$ python3 -q
>>> import numpy as np
>>> np.set_printoptions(precision=2, suppress=True, linewidth=120)
>>> W0 = np.loadtxt("block14.csv", delimiter=",")
>>> W0
array([[0., 0., 1.],
       [5., 0., 0.],
       [0., 1., 0.]])
>>> # row 1 dominates
>>> q, r_ = np.linalg.qr(W0)
>>> q.shape, r_.shape
((3, 3), (3, 3))
>>> np.abs(np.diag(r_))
array([5., 1., 1.])
>>> np.trace(q @ q.T)
np.float64(3.0)
>>> Uu, sigma, Vt = np.linalg.svd(W0, full_matrices=False)
>>> np.abs(Uu[:, 0]).round(6).argmax()
np.int64(1)
>>> Uu.T @ W0 @ Vt.T
array([[5., 0., 0.],
       [0., 1., 0.],
       [0., 0., 1.]])
>>> Uu.T @ Uu
array([[1., 0., 0.],
       [0., 1., 0.],
       [0., 0., 1.]])
>>> print(np.round(np.sqrt((sigma ** 2).sum()), 2), round(float(np.linalg.norm(W0)), 2))
5.2 5.2
>>> np.cumsum(sigma ** 2) / np.sum(sigma ** 2)
array([0.93, 0.96, 1.  ])
>>> np.abs(Vt[0])
array([1., 0., 0.])
>>> Uu.shape, sigma.shape, Vt.shape
((3, 3), (3,), (3, 3))
>>> Vt @ Vt.T
array([[1., 0., 0.],
       [0., 1., 0.],
       [0., 0., 1.]])
>>> sigma / sigma[0]
array([1. , 0.2, 0.2])
>>> (sigma > 1e-8).sum()
np.int64(3)
>>> rng = np.random.default_rng(411)
>>> z = rng.integers(0, 3, 3)
>>> M = np.array([[2, -2, -1], [-1, 2, -2], [-3, 2, 1]]) * (z[:, None] == z)
>>> M
array([[ 2, -2, -1],
       [-1,  2, -2],
       [-3,  2,  1]])
>>> theta = np.radians(180)
>>> r_ = np.eye(3)
>>> r_[2, 2] = r_[0, 0] = np.cos(theta)
>>> r_[2, 0], r_[0, 2] = -np.sin(theta), np.sin(theta)
>>> r_.round(2) + 0
array([[-1.,  0.,  0.],
       [ 0.,  1.,  0.],
       [ 0.,  0., -1.]])
>>> other = M @ r_.T
>>> np.allclose(np.linalg.norm(M, axis=1), np.linalg.norm(other, axis=1))
True
>>> np.linalg.svd(M, compute_uv=False), np.linalg.svd(other, compute_uv=False)
(array([5.03, 2.55, 0.47]), array([5.03, 2.55, 0.47]))
>>> other
array([[-2., -2.,  1.],
       [ 1.,  2.,  2.],
       [ 3.,  2., -1.]])
>>> np.abs(other - M).max(axis=0)
array([6., 0., 4.])
>>> print(round(float(np.linalg.det(r_)), 2), np.trace(r_))
1.0 -1.0
>>> K = np.load("test15.npy")
>>> print(K)
[[-3.14 -1.1   1.95]
 [-3.19 -1.04  2.  ]
 [-3.09 -1.02  2.05]
 [-2.83 -1.05  2.02]
 [-3.05 -1.    1.96]
 [-3.09 -1.07  2.2 ]
 [-3.2  -1.06  2.14]
 [ 3.83 -1.82  4.09]
 [ 4.01 -2.16  4.12]
 [ 4.03 -2.02  4.06]
 [ 4.05 -2.15  3.95]
 [ 3.79 -1.91  3.93]
 [ 3.85 -1.92  4.04]
 [ 4.2  -1.99  3.92]]
>>> q, evecs = np.linalg.qr(K[:, :1])[0], np.linalg.qr(K[:, 1:])[0]
>>> sigma = np.linalg.svd(q.T @ evecs, compute_uv=False)
>>> np.round(np.linalg.norm(q @ q.T - evecs @ evecs.T, 2), 2)
np.float64(1.0)
>>> (sigma > 0.9).sum()
np.int64(0)
>>> other = np.c_[K[:, :1] @ np.array([[1]]), np.array([0, 0, 1, 1, 0, 1, 1, 2, 0, 0, 2, 1, 0, 2])]
>>> other
array([[-3.14,  0.  ],
       [-3.19,  0.  ],
       [-3.09,  1.  ],
       [-2.83,  1.  ],
       [-3.05,  0.  ],
       [-3.09,  1.  ],
       [-3.2 ,  1.  ],
       [ 3.83,  2.  ],
       [ 4.01,  0.  ],
       [ 4.03,  0.  ],
       [ 4.05,  2.  ],
       [ 3.79,  1.  ],
       [ 3.85,  0.  ],
       [ 4.2 ,  2.  ]])
>>> np.linalg.matrix_rank(np.c_[K, other])
np.int64(4)
>>> print(np.linalg.norm(np.linalg.qr(K)[0].T @ other, axis=0) ** 2 / ((other ** 2).sum(axis=0) + 1e-12))
[1.   0.55]
>>> np.round(np.linalg.lstsq(K, other[:, 0])[0], 2) + 0
array([1., 0., 0.])
>>> cen = (K - K.mean(axis=0)) / K.std(axis=0)
>>> print(np.argwhere(np.abs(cen) > 2))
[]
>>> beta = np.linalg.lstsq(np.delete(cen, 1, axis=1), cen[:, 1])[0]
>>> print(np.abs(beta).argmax())
0
>>> beta
array([-0.99,  0.01])
>>> cen = K - K.mean(axis=0)
>>> evecs = np.linalg.svd(cen)[2][:2]
>>> other = cen - cen @ evecs.T @ evecs
>>> (cen @ evecs.T).std(axis=0)
array([3.69, 0.09])
>>> np.round(np.cov(cen @ evecs.T, rowvar=False), 2) + 0
array([[14.68,  0.  ],
       [ 0.  ,  0.01]])
>>> np.diag(evecs.T @ evecs)
array([0.97, 0.04, 0.99])
>>> other.std(axis=0)
array([0.01, 0.08, 0.01])
>>> basis = K[[6, 12]].astype(float)
>>> for _ in range(3):
...     z = np.linalg.norm(K[:, None] - basis, axis=-1).argmin(axis=1)
...     basis = np.array([K[z == j].mean(axis=0) for j in range(2)])
... 
>>> z
array([0, 0, 0, 0, 0, 0, 0, 1, 1, 1, 1, 1, 1, 1])
>>> np.abs(basis[1] - basis[0]).argmax()
np.int64(0)
>>> np.bincount(z)
array([7, 7])
>>> print(basis[1] - basis[0])
[ 7.05 -0.95  1.97]
>>> other = np.array([[3, -3, 3, -2], [-2, 3, 0, 1], [-2, 1, 1, 3], [3, 1, 0, 3]])
>>> F = other + other.T
>>> F
array([[ 6, -5,  1,  1],
       [-5,  6,  1,  2],
       [ 1,  1,  2,  3],
       [ 1,  2,  3,  6]])
>>> # null space of dimension 1
>>> np.count_nonzero(F)
np.int64(16)
>>> np.zeros(4, 4)
Traceback (most recent call last):
  File "<python-input-69>", line 1, in <module>
    np.zeros(4, 4)
    ~~~~~~~~^^^^^^
TypeError: Cannot interpret '4' as a data type
>>> round(float(np.linalg.norm(F)), 2)
13.93
>>> F.mean(axis=0)
array([0.75, 1.  , 1.75, 3.  ])
>>> rank = np.linalg.matrix_rank(F)
>>> rank
np.int64(3)
>>> null = np.linalg.svd(F)[2][rank:].T
>>> [int(np.linalg.matrix_rank(F[:i])) for i in range(1, len(F) + 1)]
[1, 2, 2, 3]
>>> print(np.allclose(F @ null, 0))
True
>>> np.round(null[:, 0] / null[np.abs(null[:, 0]).round(6).argmax(), 0], 2) + 0
array([ 1.,  1., -1.,  0.])
>>> [int(np.linalg.matrix_rank(F[:, :j + 1])) for j in range(4)]
[1, 2, 2, 3]
>>> print(np.round(null @ null.T, 2) + 0)
[[ 0.33  0.33 -0.33  0.  ]
 [ 0.33  0.33 -0.33  0.  ]
 [-0.33 -0.33  0.33  0.  ]
 [ 0.    0.    0.    0.  ]]
>>> [int(np.linalg.matrix_rank(np.delete(F, i, axis=0))) for i in range(4)]
[3, 3, 3, 2]
>>> C2 = np.cov(K, rowvar=False)
>>> np.polyfit(K[:, 1], K[:, 0], 1)
array([ -7.23, -10.56])
>>> np.argwhere(np.triu(np.abs(np.corrcoef(K.T)) > 0.8, 1))
array([[0, 1],
       [0, 2],
       [1, 2]])
>>> print(K.std(axis=0))
[3.53 0.48 0.99]
>>> np.argsort(-K.std(axis=0).round(6), kind="stable")
array([0, 2, 1])
>>> np.median(K, axis=0)
array([ 0.48, -1.46,  3.06])
>>> x = np.array([2, -6, 5])
>>> rhs = M @ x
>>> beta, lr = np.zeros(3), 1 / np.linalg.norm(M, 2) ** 2
>>> for i in range(300):
...     beta -= lr * M.T @ (M @ beta - rhs)
...     if i % 50 == 0: print(i, round(np.linalg.norm(M @ beta - rhs), 2))
... 
0 11.99
50 0.3
100 0.19
150 0.13
200 0.08
250 0.05
>>> beta
array([ 2.05, -5.95,  5.02])
>>> round(np.linalg.cond(M), 2)
np.float64(10.74)
>>> x = np.array([0, 7, 9, 2])
>>> F @ (2 * x)
array([-48, 110,  62, 106])
>>> F * x
array([[  0, -35,   9,   2],
       [  0,  42,   9,   4],
       [  0,   7,  18,   6],
       [  0,  14,  27,  12]])
>>> F @ x
array([-24,  55,  31,  53])
>>> (F * x).sum(axis=1)
array([-24,  55,  31,  53])
>>> (F @ x).argmax()
np.int64(1)
>>> arr = np.array([[1.0, 0.0], [0.0, -5.0]])
>>> print(arr)
[[ 1.  0.]
 [ 0. -5.]]
>>> arr @ arr
array([[ 1.,  0.],
       [ 0., 25.]])
>>> x = np.array([-4, 3])
>>> rhs = arr @ x
>>> beta, lr = np.zeros(2), 1 / np.linalg.norm(arr, 2) ** 2
>>> for i in range(15):
...     beta -= lr * arr.T @ (arr @ beta - rhs)
...     if i % 5 == 0: print(i, round(np.linalg.norm(arr @ beta - rhs), 2))
... 
0 3.84
5 3.13
10 2.55
>>> np.round(np.linalg.cond(arr), 2)
np.float64(5.0)
>>> vals, evecs = np.linalg.eigh(arr)
>>> print(vals.sum(), np.trace(arr))
-4.0 -4.0
>>> evecs @ np.diag(vals) @ evecs.T
array([[ 1.,  0.],
       [ 0., -5.]])
>>> np.unique(vals.round(6) + 0, return_counts=True)[1]
array([1, 1])
>>> x = np.array([3, -1])
>>> rhs = arr @ x
>>> rhs
array([3., 5.])
>>> np.linalg.solve(arr, rhs + arr[:, 0])
array([ 4., -1.])
>>> print(np.linalg.solve(arr, arr[:, 1]))
[0. 1.]
>>> X = np.array([[2.98, -2.01, -3.99],
...     [3.0, -1.98, -3.97],
...     [2.98, -1.97, -4.01],
...     [3.02, -2.02, -3.98],
...     [3.03, -2.0, -3.97],
...     [2.99, -2.0, -4.03],
...     [3.01, -2.02, -3.97],
...     [2.96, -2.0, -4.02],
...     [3.0, -2.02, -4.02],
...     [3.05, -2.0, -4.01],
...     [-5.02, -3.98, 4.01],
...     [-4.98, -4.04, 4.0],
...     [-4.98, -3.97, 3.99],
...     [-5.06, -3.99, 4.04],
...     [-4.97, -4.0, 3.99],
...     [-5.02, -3.96, 4.01],
...     [-5.01, -4.0, 4.01],
...     [-5.02, -3.99, 3.99],
...     [-4.99, -4.02, 3.96],
...     [-5.0, -4.01, 3.98]])
>>> print(X)
[[ 2.98 -2.01 -3.99]
 [ 3.   -1.98 -3.97]
 [ 2.98 -1.97 -4.01]
 [ 3.02 -2.02 -3.98]
 [ 3.03 -2.   -3.97]
 [ 2.99 -2.   -4.03]
 [ 3.01 -2.02 -3.97]
 [ 2.96 -2.   -4.02]
 [ 3.   -2.02 -4.02]
 [ 3.05 -2.   -4.01]
 [-5.02 -3.98  4.01]
 [-4.98 -4.04  4.  ]
 [-4.98 -3.97  3.99]
 [-5.06 -3.99  4.04]
 [-4.97 -4.    3.99]
 [-5.02 -3.96  4.01]
 [-5.01 -4.    4.01]
 [-5.02 -3.99  3.99]
 [-4.99 -4.02  3.96]
 [-5.   -4.01  3.98]]
>>> f = np.array([0, 0, 1])
>>> np.convolve(X[5], f)
array([ 0.  ,  0.  ,  2.99, -2.  , -4.03])
>>> D = np.linalg.norm(X[:, None] - X[None], axis=-1)
>>> (D + 1e9 * np.eye(20)).round(6).argmin(axis=1)
array([ 6,  4,  5,  6,  3,  8,  3,  5,  5,  4, 15, 19, 14, 10, 12, 10, 10, 10, 19, 18])
>>> print(D.shape)
(20, 20)
>>> D[12].round(6).argsort(kind="stable")[:4]
array([12, 14, 17, 10])
>>> P = X @ np.linalg.solve(X.T @ X, X.T)
>>> P @ X[:, 2]
array([-3.99, -3.97, -4.01, -3.98, -3.97, -4.03, -3.97, -4.02, -4.02, -4.01,  4.01,  4.  ,  3.99,  4.04,  3.99,  4.01,
        4.01,  3.99,  3.96,  3.98])
>>> np.round(np.linalg.eigvalsh(P), 2) + 0
array([0., 0., 0., 0., 0., 0., 0., 0., 0., 0., 0., 0., 0., 0., 0., 0., 0., 1., 1., 1.])
>>> np.allclose(P @ P, P)
True
>>> print(round(np.trace(P), 2))
3.0
>>> z = X[:, 2] > np.median(X[:, 2])
>>> f = X[z].mean(axis=0) - X[~z].mean(axis=0)
>>> f
array([-8.01, -1.99,  7.99])
>>> (((X - X.mean(axis=0)) @ f > 0) == z).mean()
np.float64(1.0)
>>> ((X - X.mean(axis=0)) @ f > 0).astype(int)
array([0, 0, 0, 0, 0, 0, 0, 0, 0, 0, 1, 1, 1, 1, 1, 1, 1, 1, 1, 1])
>>> A = np.array([[1, -2, 4], [1, -1, 1], [1, 0, 0]])
>>> x = np.array([6, -6, 4])
>>> rhs = A @ x
>>> rhs
array([34, 16,  6])
>>> np.linalg.solve(A, rhs)
array([ 6., -6.,  4.])
>>> np.linalg.solve(A, -1 * rhs)
array([-6.,  6., -4.])
>>> C2 = A.T @ A
>>> np.allclose(C2, C2.T)
True
>>> other = A / np.linalg.norm(A, axis=1, keepdims=True)
>>> C2 = other @ other.T
>>> round(np.degrees(np.arccos(np.clip(C2[2, 1], -1, 1))), 2)
np.float64(54.74)
>>> (C2 - 2 * np.eye(3)).round(6).argmax(axis=1)
array([1, 0, 1])
>>> np.argwhere(np.triu(np.abs(C2) > 0.95, 1))
array([], shape=(0, 2), dtype=int64)
>>> (np.abs(C2) > 0.9).astype(int)
array([[1, 0, 0],
       [0, 1, 0],
       [0, 0, 1]])
>>> np.linalg.norm(other, axis=1)
array([1., 1., 1.])
>>> C2
array([[1.  , 0.88, 0.22],
       [0.88, 1.  , 0.58],
       [0.22, 0.58, 1.  ]])
>>> vals, evecs = np.linalg.eig(A)
>>> print(np.round(A @ evecs[:, 0] - vals[0] * evecs[:, 0], 2) + 0)
[0. 0. 0.]
>>> m1 = np.load("a.npy")
>>> m1
array([[ 1.76, -4.42,  1.55],
       [ 0.4 ,  4.3 , -2.52],
       [ 2.01, -4.3 ,  1.56],
       [ 2.25, -3.16, -3.16],
       [ 3.63,  0.15,  3.43],
       [-0.38, -4.24,  2.63],
       [-3.04, -2.34, -3.2 ],
       [-2.83, -3.96,  1.12],
       [-2.3 , -2.58, -3.62],
       [ 0.08,  2.23, -4.47],
       [ 0.74, -3.55,  3.44],
       [-1.56, -4.75,  0.12],
       [ 4.7 , -1.18,  1.23],
       [ 1.86, -2.02, -4.18],
       [-1.78,  4.67, -0.2 ]])
>>> q, evecs = np.linalg.qr(m1[:, :2])[0], np.linalg.qr(m1[:, 2:])[0]
>>> sigma = np.linalg.svd(q.T @ evecs, compute_uv=False)
>>> round(float(np.linalg.norm(q @ q.T - evecs @ evecs.T, 2)), 2)
1.0
>>> cen = (m1 - m1.mean(axis=0)) / m1.std(axis=0)
>>> cen.std(axis=0)
array([1., 1., 1.])
>>> np.argwhere(np.abs(cen) > 2)
array([[14,  1]])
>>> beta = np.linalg.lstsq(np.delete(cen, 0, axis=1), cen[:, 0])[0]
>>> np.abs(beta).argmax()
np.int64(1)
>>> round(1 - np.var(cen[:, 0] - np.delete(cen, 0, axis=1) @ beta), 2)
np.float64(0.09)
